In [1]: import numpy as np

In [2]: import numpy.linalg as la

In [3]: np.set_printoptions(suppress=True, linewidth=100)

In [4]: data = np.loadtxt("a.csv", delimiter=",")

In [5]: data
Out[5]: 
array([[1. , 0.2, 0. , 0. , 0. , 0. , 0. , 0. , 0. , 0. , 0. ],
       [0.2, 1. , 0.2, 0. , 0. , 0. , 0. , 0. , 0. , 0. , 0. ],
       [0. , 0.2, 1. , 0.2, 0. , 0. , 0. , 0. , 0. , 0. , 0. ],
       [0. , 0. , 0.2, 1. , 0.2, 0. , 0. , 0. , 0. , 0. , 0. ],
       [0. , 0. , 0. , 0.2, 1. , 0.2, 0. , 0. , 0. , 0. , 0. ],
       [0. , 0. , 0. , 0. , 0.2, 1. , 0.2, 0. , 0. , 0. , 0. ],
       [0. , 0. , 0. , 0. , 0. , 0.2, 1. , 0.2, 0. , 0. , 0. ],
       [0. , 0. , 0. , 0. , 0. , 0. , 0.2, 1. , 0.2, 0. , 0. ],
       [0. , 0. , 0. , 0. , 0. , 0. , 0. , 0.2, 1. , 0.2, 0. ],
       [0. , 0. , 0. , 0. , 0. , 0. , 0. , 0. , 0.2, 1. , 0.2],
       [0. , 0. , 0. , 0. , 0. , 0. , 0. , 0. , 0. , 0.2, 1. ]])

In [6]: evals, V = la.eigh(data)

In [7]: vec = np.array([0, 2, -2, 0, -1, 0, 0, -2, 0, -2, 1])

In [8]: round(float(vec @ data @ vec), 1)
Out[8]: 15.6

In [9]: np.round(la.eigvalsh(data[1:, 1:]), 1)
Out[9]: array([0.6, 0.7, 0.7, 0.8, 0.9, 1.1, 1.2, 1.3, 1.3, 1.4])

In [10]: np.round(V * np.sqrt(evals) @ V.T, 1) + 0
Out[10]: 
array([[1. , 0.1, 0. , 0. , 0. , 0. , 0. , 0. , 0. , 0. , 0. ],
       [0.1, 1. , 0.1, 0. , 0. , 0. , 0. , 0. , 0. , 0. , 0. ],
       [0. , 0.1, 1. , 0.1, 0. , 0. , 0. , 0. , 0. , 0. , 0. ],
       [0. , 0. , 0.1, 1. , 0.1, 0. , 0. , 0. , 0. , 0. , 0. ],
       [0. , 0. , 0. , 0.1, 1. , 0.1, 0. , 0. , 0. , 0. , 0. ],
       [0. , 0. , 0. , 0. , 0.1, 1. , 0.1, 0. , 0. , 0. , 0. ],
       [0. , 0. , 0. , 0. , 0. , 0.1, 1. , 0.1, 0. , 0. , 0. ],
       [0. , 0. , 0. , 0. , 0. , 0. , 0.1, 1. , 0.1, 0. , 0. ],
       [0. , 0. , 0. , 0. , 0. , 0. , 0. , 0.1, 1. , 0.1, 0. ],
       [0. , 0. , 0. , 0. , 0. , 0. , 0. , 0. , 0.1, 1. , 0.1],
       [0. , 0. , 0. , 0. , 0. , 0. , 0. , 0. , 0. , 0.1, 1. ]])

In [11]: M2 = data / np.sqrt((data ** 2).mean(axis=1, keepdims=True))

In [12]: np.round(data - data.mean(axis=1, keepdims=True), 1)
Out[12]: 
array([[ 0.9,  0.1, -0.1, -0.1, -0.1, -0.1, -0.1, -0.1, -0.1, -0.1, -0.1],
       [ 0.1,  0.9,  0.1, -0.1, -0.1, -0.1, -0.1, -0.1, -0.1, -0.1, -0.1],
       [-0.1,  0.1,  0.9,  0.1, -0.1, -0.1, -0.1, -0.1, -0.1, -0.1, -0.1],
       [-0.1, -0.1,  0.1,  0.9,  0.1, -0.1, -0.1, -0.1, -0.1, -0.1, -0.1],
       [-0.1, -0.1, -0.1,  0.1,  0.9,  0.1, -0.1, -0.1, -0.1, -0.1, -0.1],
       [-0.1, -0.1, -0.1, -0.1,  0.1,  0.9,  0.1, -0.1, -0.1, -0.1, -0.1],
       [-0.1, -0.1, -0.1, -0.1, -0.1,  0.1,  0.9,  0.1, -0.1, -0.1, -0.1],
       [-0.1, -0.1, -0.1, -0.1, -0.1, -0.1,  0.1,  0.9,  0.1, -0.1, -0.1],
       [-0.1, -0.1, -0.1, -0.1, -0.1, -0.1, -0.1,  0.1,  0.9,  0.1, -0.1],
       [-0.1, -0.1, -0.1, -0.1, -0.1, -0.1, -0.1, -0.1,  0.1,  0.9,  0.1],
       [-0.1, -0.1, -0.1, -0.1, -0.1, -0.1, -0.1, -0.1, -0.1,  0.1,  0.9]])

In [13]: np.round(la.norm(M2, axis=1), 1)
Out[13]: array([3.3, 3.3, 3.3, 3.3, 3.3, 3.3, 3.3, 3.3, 3.3, 3.3, 3.3])

In [14]: la.matrix_rank(M2) == la.matrix_rank(data)
Out[14]: np.True_

In [15]: M2 = la.inv(data)

In [16]: M2.round(1) + 0
Out[16]: 
array([[ 1. , -0.2,  0. ,  0. ,  0. ,  0. ,  0. ,  0. ,  0. ,  0. ,  0. ],
       [-0.2,  1.1, -0.2,  0. ,  0. ,  0. ,  0. ,  0. ,  0. ,  0. ,  0. ],
       [ 0. , -0.2,  1.1, -0.2,  0. ,  0. ,  0. ,  0. ,  0. ,  0. ,  0. ],
       [ 0. ,  0. , -0.2,  1.1, -0.2,  0. ,  0. ,  0. ,  0. ,  0. ,  0. ],
       [ 0. ,  0. ,  0. , -0.2,  1.1, -0.2,  0. ,  0. ,  0. ,  0. ,  0. ],
       [ 0. ,  0. ,  0. ,  0. , -0.2,  1.1, -0.2,  0. ,  0. ,  0. ,  0. ],
       [ 0. ,  0. ,  0. ,  0. ,  0. , -0.2,  1.1, -0.2,  0. ,  0. ,  0. ],
       [ 0. ,  0. ,  0. ,  0. ,  0. ,  0. , -0.2,  1.1, -0.2,  0. ,  0. ],
       [ 0. ,  0. ,  0. ,  0. ,  0. ,  0. ,  0. , -0.2,  1.1, -0.2,  0. ],
       [ 0. ,  0. ,  0. ,  0. ,  0. ,  0. ,  0. ,  0. , -0.2,  1.1, -0.2],
       [ 0. ,  0. ,  0. ,  0. ,  0. ,  0. ,  0. ,  0. ,  0. , -0.2,  1. ]])

In [17]: np.allclose(M2, data.T)
Out[17]: False

In [18]: np.round(la.det(data) * la.det(M2), 1)
Out[18]: np.float64(1.0)

In [19]: np.round(la.det(data) * M2, 1) + 0
Out[19]: 
array([[ 0.7, -0.1,  0. ,  0. ,  0. ,  0. ,  0. ,  0. ,  0. ,  0. ,  0. ],
       [-0.1,  0.7, -0.1,  0. ,  0. ,  0. ,  0. ,  0. ,  0. ,  0. ,  0. ],
       [ 0. , -0.1,  0.7, -0.1,  0. ,  0. ,  0. ,  0. ,  0. ,  0. ,  0. ],
       [ 0. ,  0. , -0.1,  0.7, -0.1,  0. ,  0. ,  0. ,  0. ,  0. ,  0. ],
       [ 0. ,  0. ,  0. , -0.1,  0.7, -0.1,  0. ,  0. ,  0. ,  0. ,  0. ],
       [ 0. ,  0. ,  0. ,  0. , -0.1,  0.7, -0.1,  0. ,  0. ,  0. ,  0. ],
       [ 0. ,  0. ,  0. ,  0. ,  0. , -0.1,  0.7, -0.1,  0. ,  0. ,  0. ],
       [ 0. ,  0. ,  0. ,  0. ,  0. ,  0. , -0.1,  0.7, -0.1,  0. ,  0. ],
       [ 0. ,  0. ,  0. ,  0. ,  0. ,  0. ,  0. , -0.1,  0.7, -0.1,  0. ],
       [ 0. ,  0. ,  0. ,  0. ,  0. ,  0. ,  0. ,  0. , -0.1,  0.7, -0.1],
       [ 0. ,  0. ,  0. ,  0. ,  0. ,  0. ,  0. ,  0. ,  0. , -0.1,  0.7]])

In [20]: round(float(la.slogdet(data)[0]), 1)
Out[20]: 1.0

In [21]: round(la.cond(data), 1)
Out[21]: np.float64(2.3)

In [22]: vec = np.ones(11)

In [23]: for _ in range(7):
    ...:     vec = data @ vec
    ...:     vec /= la.norm(vec)
    ...:     print(round(vec @ data @ vec, 1))
    ...: 
1.4
1.4
1.4
1.4
1.4
1.4
1.4

In [24]: vec.round(1)
Out[24]: array([0.2, 0.3, 0.3, 0.3, 0.3, 0.3, 0.3, 0.3, 0.3, 0.3, 0.2])

In [25]: rng = np.random.default_rng(913817)

In [26]: labels = rng.permutation(11)

In [27]: labels
Out[27]: array([ 8,  1,  9,  4, 10,  6,  2,  3,  5,  7,  0])

In [28]: M2 = data[labels][:, labels]

In [29]: np.round(np.sort(np.abs(la.eigvals(M2))), 1)
Out[29]: array([0.6, 0.7, 0.7, 0.8, 0.9, 1. , 1.1, 1.2, 1.3, 1.3, 1.4])

In [30]: M2
Out[30]: 
array([[1. , 0. , 0.2, 0. , 0. , 0. , 0. , 0. , 0. , 0.2, 0. ],
       [0. , 1. , 0. , 0. , 0. , 0. , 0.2, 0. , 0. , 0. , 0.2],
       [0.2, 0. , 1. , 0. , 0.2, 0. , 0. , 0. , 0. , 0. , 0. ],
       [0. , 0. , 0. , 1. , 0. , 0. , 0. , 0.2, 0.2, 0. , 0. ],
       [0. , 0. , 0.2, 0. , 1. , 0. , 0. , 0. , 0. , 0. , 0. ],
       [0. , 0. , 0. , 0. , 0. , 1. , 0. , 0. , 0.2, 0.2, 0. ],
       [0. , 0.2, 0. , 0. , 0. , 0. , 1. , 0.2, 0. , 0. , 0. ],
       [0. , 0. , 0. , 0.2, 0. , 0. , 0.2, 1. , 0. , 0. , 0. ],
       [0. , 0. , 0. , 0.2, 0. , 0.2, 0. , 0. , 1. , 0. , 0. ],
       [0.2, 0. , 0. , 0. , 0. , 0.2, 0. , 0. , 0. , 1. , 0. ],
       [0. , 0.2, 0. , 0. , 0. , 0. , 0. , 0. , 0. , 0. , 1. ]])

In [31]: A = np.array([[2, 0, -2, 0, 0, 0, 0, 0],
    ...:     [1, 1, 1, 0, 0, 0, 0, 0],
    ...:     [0, 2, 0, 0, 0, 0, 0, 0],
    ...:     [0, 0, 0, -1, 0, 0, -1, 2],
    ...:     [0, 0, 0, 2, -1, 2, 2, 0],
    ...:     [0, 0, 0, 0, -1, 0, -1, -1],
    ...:     [0, 0, 0, -1, 0, -2, 1, -1],
    ...:     [0, 0, 0, 1, 1, -2, -2, 1]])

In [32]: vec = np.array([1, 0, 2, 0, 0, 2, 1, 1])

In [33]: A @ np.ones(8)
Out[33]: array([ 0.,  3.,  2.,  0.,  5., -3., -3., -1.])

In [34]: (A @ vec).argmax()
Out[34]: np.int64(4)

In [35]: la.norm(A @ vec) <= la.norm(A, 2) * la.norm(vec) + 1e-9
Out[35]: np.True_

In [36]: A * vec
Out[36]: 
array([[ 2,  0, -4,  0,  0,  0,  0,  0],
       [ 1,  0,  2,  0,  0,  0,  0,  0],
       [ 0,  0,  0,  0,  0,  0,  0,  0],
       [ 0,  0,  0,  0,  0,  0, -1,  2],
       [ 0,  0,  0,  0,  0,  4,  2,  0],
       [ 0,  0,  0,  0,  0,  0, -1, -1],
       [ 0,  0,  0,  0,  0, -4,  1, -1],
       [ 0,  0,  0,  0,  0, -4, -2,  1]])

In [37]: np.sign((A @ vec).round(6))
Out[37]: array([-1,  1,  0,  1,  1, -1, -1, -1])

In [38]: M2 = A / np.sqrt((A ** 2).mean(axis=1, keepdims=True))

In [39]: np.round(A - A.mean(axis=1, keepdims=True), 1)
Out[39]: 
array([[ 2. ,  0. , -2. ,  0. ,  0. ,  0. ,  0. ,  0. ],
       [ 0.6,  0.6,  0.6, -0.4, -0.4, -0.4, -0.4, -0.4],
       [-0.2,  1.8, -0.2, -0.2, -0.2, -0.2, -0.2, -0.2],
       [ 0. ,  0. ,  0. , -1. ,  0. ,  0. , -1. ,  2. ],
       [-0.6, -0.6, -0.6,  1.4, -1.6,  1.4,  1.4, -0.6],
       [ 0.4,  0.4,  0.4,  0.4, -0.6,  0.4, -0.6, -0.6],
       [ 0.4,  0.4,  0.4, -0.6,  0.4, -1.6,  1.4, -0.6],
       [ 0.1,  0.1,  0.1,  1.1,  1.1, -1.9, -1.9,  1.1]])

In [40]: np.round(la.norm(M2, axis=1), 1)
Out[40]: array([2.8, 2.8, 2.8, 2.8, 2.8, 2.8, 2.8, 2.8])

In [41]: M2[2].round(1)
Out[41]: array([0. , 2.8, 0. , 0. , 0. , 0. , 0. , 0. ])

In [42]: Lm = la.cholesky(data)

In [43]: la.eigvalsh(data).min() > 0
Out[43]: np.True_

In [44]: np.round(np.diag(Lm) ** 2, 1)
Out[44]: array([1., 1., 1., 1., 1., 1., 1., 1., 1., 1., 1.])

In [45]: Lm.round(1)
Out[45]: 
array([[1. , 0. , 0. , 0. , 0. , 0. , 0. , 0. , 0. , 0. , 0. ],
       [0.2, 1. , 0. , 0. , 0. , 0. , 0. , 0. , 0. , 0. , 0. ],
       [0. , 0.2, 1. , 0. , 0. , 0. , 0. , 0. , 0. , 0. , 0. ],
       [0. , 0. , 0.2, 1. , 0. , 0. , 0. , 0. , 0. , 0. , 0. ],
       [0. , 0. , 0. , 0.2, 1. , 0. , 0. , 0. , 0. , 0. , 0. ],
       [0. , 0. , 0. , 0. , 0.2, 1. , 0. , 0. , 0. , 0. , 0. ],
       [0. , 0. , 0. , 0. , 0. , 0.2, 1. , 0. , 0. , 0. , 0. ],
       [0. , 0. , 0. , 0. , 0. , 0. , 0.2, 1. , 0. , 0. , 0. ],
       [0. , 0. , 0. , 0. , 0. , 0. , 0. , 0.2, 1. , 0. , 0. ],
       [0. , 0. , 0. , 0. , 0. , 0. , 0. , 0. , 0.2, 1. , 0. ],
       [0. , 0. , 0. , 0. , 0. , 0. , 0. , 0. , 0. , 0.2, 1. ]])

In [46]: round(float(np.prod(np.diag(Lm)) ** 2), 1), round(float(la.det(data)), 1)
Out[46]: (0.7, 0.7)

In [47]: np.round(Lm @ Lm.T, 1)
Out[47]: 
array([[1. , 0.2, 0. , 0. , 0. , 0. , 0. , 0. , 0. , 0. , 0. ],
       [0.2, 1. , 0.2, 0. , 0. , 0. , 0. , 0. , 0. , 0. , 0. ],
       [0. , 0.2, 1. , 0.2, 0. , 0. , 0. , 0. , 0. , 0. , 0. ],
       [0. , 0. , 0.2, 1. , 0.2, 0. , 0. , 0. , 0. , 0. , 0. ],
       [0. , 0. , 0. , 0.2, 1. , 0.2, 0. , 0. , 0. , 0. , 0. ],
       [0. , 0. , 0. , 0. , 0.2, 1. , 0.2, 0. , 0. , 0. , 0. ],
       [0. , 0. , 0. , 0. , 0. , 0.2, 1. , 0.2, 0. , 0. , 0. ],
       [0. , 0. , 0. , 0. , 0. , 0. , 0.2, 1. , 0.2, 0. , 0. ],
       [0. , 0. , 0. , 0. , 0. , 0. , 0. , 0.2, 1. , 0.2, 0. ],
       [0. , 0. , 0. , 0. , 0. , 0. , 0. , 0. , 0.2, 1. , 0.2],
       [0. , 0. , 0. , 0. , 0. , 0. , 0. , 0. , 0. , 0.2, 1. ]])
